>>> import numpy as np
>>> np.set_printoptions(precision=3, suppress=True, linewidth=100, floatmode="fixed")
>>> M = np.loadtxt("data.csv", delimiter=",")
>>> M
array([[-0.447,  0.894],
       [ 0.894,  0.447]])
>>> evals, V = np.linalg.eigh(M)
>>> V @ np.diag(evals) @ V.T
array([[-0.447,  0.894],
       [ 0.894,  0.447]])
>>> np.abs(V[:, -1])
array([0.526, 0.851])
>>> evals
array([-1.000,  1.000])
>>> round(evals.sum(), 3), round(np.trace(M), 3)
(np.float64(0.0), np.float64(0.0))
>>> np.round(np.linalg.eigvalsh(M).min(), 3)
np.float64(-1.0)
>>> np.all(np.linalg.eigvalsh(M) > 0)
np.False_
>>> P = np.triu(np.array([[1, -1], [3, 2]]), 1) + np.eye(2)
>>> other = P @ M @ np.linalg.inv(P)
>>> P @ M - M @ P
array([[-0.894, -0.894],
       [ 0.000,  0.894]])
>>> np.round(np.trace(other), 3), np.round(np.trace(M), 3)
(np.float64(0.0), np.float64(0.0))
>>> np.linalg.matrix_rank(other)
np.int64(2)
>>> np.round(np.poly(other), 3) + 0
array([ 1.000,  0.000, -1.000])
>>> Q, r_ = np.linalg.qr(M)
>>> r_
array([[1.000, 0.000],
       [0.000, 1.000]])
>>> Q @ r_
array([[-0.447,  0.894],
       [ 0.894,  0.447]])
>>> np.trace(Q @ Q.T)
np.float64(2.0)
>>> np.abs(np.diag(r_))
array([1.000, 1.000])
>>> np.round(abs(r_[0, 0]), 3), round(float(np.linalg.norm(M[:, 0])), 3)
(np.float64(1.0), 1.0)
>>> J = np.array([[1, 1, -1, 2], [1, 0, -1, 0], [1, 0, 0, -2], [-2, 2, -2, 1]])
>>> J
array([[ 1,  1, -1,  2],
       [ 1,  0, -1,  0],
       [ 1,  0,  0, -2],
       [-2,  2, -2,  1]])
>>> x = np.array([1, 2, 0, 3])
>>> h = np.maximum(J @ x, 0)
>>> np.flatnonzero(h > 1e-9)
array([0, 1, 3])
>>> np.tanh(J @ x)
array([ 1.000,  0.762, -1.000,  1.000])
>>> J * (h > 1e-9)[:, None]
array([[ 1,  1, -1,  2],
       [ 1,  0, -1,  0],
       [ 0,  0,  0,  0],
       [-2,  2, -2,  1]])
>>> m1 = np.loadtxt("run4.csv", delimiter=",")
>>> m1
array([[-1.100,  0.000,  0.100],
       [-0.960,  0.225, -1.381],
       [ 0.300, -1.900,  0.000],
       [-1.100,  0.700, -1.400]])
>>> x = np.array([-4, -4, 3])
>>> target = m1 @ x
>>> np.round(np.linalg.pinv(m1) @ m1, 3) + 0
array([[1.000, 0.000, 0.000],
       [0.000, 1.000, 0.000],
       [0.000, 0.000, 1.000]])
>>> try:
...     np.linalg.solve(m1, target)
... except np.linalg.LinAlgError as e:
...     print("failed:", e)
... 
failed: Last 2 dimensions of the array must be square
>>> target
array([ 4.700, -1.203,  6.400, -2.600])
>>> np.linalg.lstsq(m1, target)[0]
array([-4.000, -4.000,  3.000])
>>> rng = np.random.default_rng(7344)
>>> target = target + 0.1 * rng.normal(size=4)
>>> target
array([ 4.553, -1.198,  6.371, -2.581])
>>> c, *_ = np.linalg.lstsq(m1, target)
>>> [round(float(np.linalg.norm(np.linalg.solve(m1.T @ m1 + lam * np.eye(3), m1.T @ target))), 2) for lam in (0, 1, 10, 100)]
[6.26, 3.61, 1.05, 0.15]
>>> round(np.linalg.norm(target - m1 @ c), 3)
np.float64(0.009)
>>> def softmax(z):
...     e = np.exp(z - z.max(axis=-1, keepdims=True))
...     return e / e.sum(axis=-1, keepdims=True)
... 
>>> softmax(m1[2] + 5)
array([0.540, 0.060, 0.400])
>>> scores = m1 @ m1.T / np.sqrt(3)
>>> softmax(scores + np.triu(np.full(scores.shape, -np.inf), 1))
array([[1.000, 0.000, 0.000, 0.000],
       [0.244, 0.756, 0.000, 0.000],
       [0.083, 0.066, 0.851, 0.000],
       [0.111, 0.369, 0.023, 0.496]])
>>> softmax(scores)[2] @ m1
array([ 0.056, -1.516, -0.132])
>>> mat = np.loadtxt("block15.csv", delimiter=",")
>>> mat
array([[-0.240, -2.970,  0.320],
       [-2.970,  0.278,  0.293],
       [ 0.320,  0.293,  1.962]])
>>> evals, V = np.linalg.eigh(mat)
>>> np.round(V.T @ V, 3) + 0
array([[1.000, 0.000, 0.000],
       [0.000, 1.000, 0.000],
       [0.000, 0.000, 1.000]])
>>> np.unique(evals.round(6) + 0, return_counts=True)[1]
array([1, 1, 1])
>>> np.round(V.T @ mat @ V, 3) + 0
array([[-3.000,  0.000,  0.000],
       [ 0.000,  2.000,  0.000],
       [ 0.000,  0.000,  3.000]])
>>> np.linalg.eigvalsh(mat @ mat)
array([4.000, 9.001, 9.002])
>>> evals
array([-3.000,  2.000,  3.000])
>>> evals.sum(), np.trace(mat)
(np.float64(2.0), np.float64(2.0))
>>> np.sort(np.abs(np.linalg.eigvals(mat)))
array([2.000, 3.000, 3.000])
>>> np.allclose(mat @ mat.T, mat.T @ mat)
True
>>> np.trace(mat)
np.float64(2.0)
>>> (mat + mat.T) / 2
array([[-0.240, -2.970,  0.320],
       [-2.970,  0.278,  0.293],
       [ 0.320,  0.293,  1.962]])
>>> (mat - mat.T) / 2
array([[0.000, 0.000, 0.000],
       [0.000, 0.000, 0.000],
       [0.000, 0.000, 0.000]])
>>> mat @ mat
array([[ 8.981, -0.019, -0.319],
       [-0.019,  8.984, -0.294],
       [-0.319, -0.294,  4.038]])
>>> np.linalg.matrix_power(mat, 4)
array([[80.759, -0.249, -4.150],
       [-0.249, 80.800, -3.823],
       [-4.150, -3.823, 16.491]])
>>> round(float(np.linalg.det(mat)), 3)
-18.002
>>> other = np.linalg.inv(mat)
>>> np.allclose(other, mat.T)
False
>>> np.round(mat @ other, 3) + 0
array([[1.000, 0.000, 0.000],
       [0.000, 1.000, 0.000],
       [0.000, 0.000, 1.000]])
